$ python -q
>>> import numpy as np
>>> np.set_printoptions(precision=2, suppress=True, linewidth=200, legacy="1.25")
>>> M = 3 * np.eye(6) + np.eye(6, k=1)
>>> M
array([[3., 1., 0., 0., 0., 0.],
       [0., 3., 1., 0., 0., 0.],
       [0., 0., 3., 1., 0., 0.],
       [0., 0., 0., 3., 1., 0.],
       [0., 0., 0., 0., 3., 1.],
       [0., 0., 0., 0., 0., 3.]])
>>> W1 = np.array([[0, 3, 0, -3, -1],
...     [0, -1, 0, 2, 1],
...     [-3, -3, -2, -1, 1],
...     [0, -1, -1, -3, -2],
...     [3, -2, 3, -1, 0],
...     [2, -1, -1, -2, 2]])
>>> beta = np.array([0, 1, 1, 3, 3])
>>> act = np.maximum(M @ W1 + beta, 0)
>>> (act > 0).mean(axis=0)
array([0.5 , 0.17, 0.5 , 0.17, 0.83])
>>> act
array([[ 0.,  9.,  1.,  0.,  1.],
       [ 0.,  0.,  0.,  8.,  7.],
       [ 0.,  0.,  0.,  0.,  4.],
       [ 3.,  0.,  1.,  0.,  0.],
       [11.,  0.,  9.,  0.,  5.],
       [ 6.,  0.,  0.,  0.,  9.]])
>>> W2 = np.array([[0, -3], [3, -1], [-3, 2], [3, 3], [-1, 1]])
>>> (act @ W2).round(6).argmax(axis=1)
array([0, 1, 1, 0, 1, 0])
>>> W1 @ W2
array([[  1, -13],
       [  2,   8],
       [ -7,   6],
       [ -7, -12],
       [-18,  -4],
       [ -8, -11]])
>>> O, evecs = np.linalg.qr(M[:, :2])[0], np.linalg.qr(M[:, 2:])[0]
>>> s = np.linalg.svd(O.T @ evecs, compute_uv=False)
>>> s.round(2) + 0
array([0.33, 0.  ])
>>> np.degrees(np.arccos(s.clip(0, 1)))
array([70.53, 90.  ])
>>> (s > 0.9).sum()
0
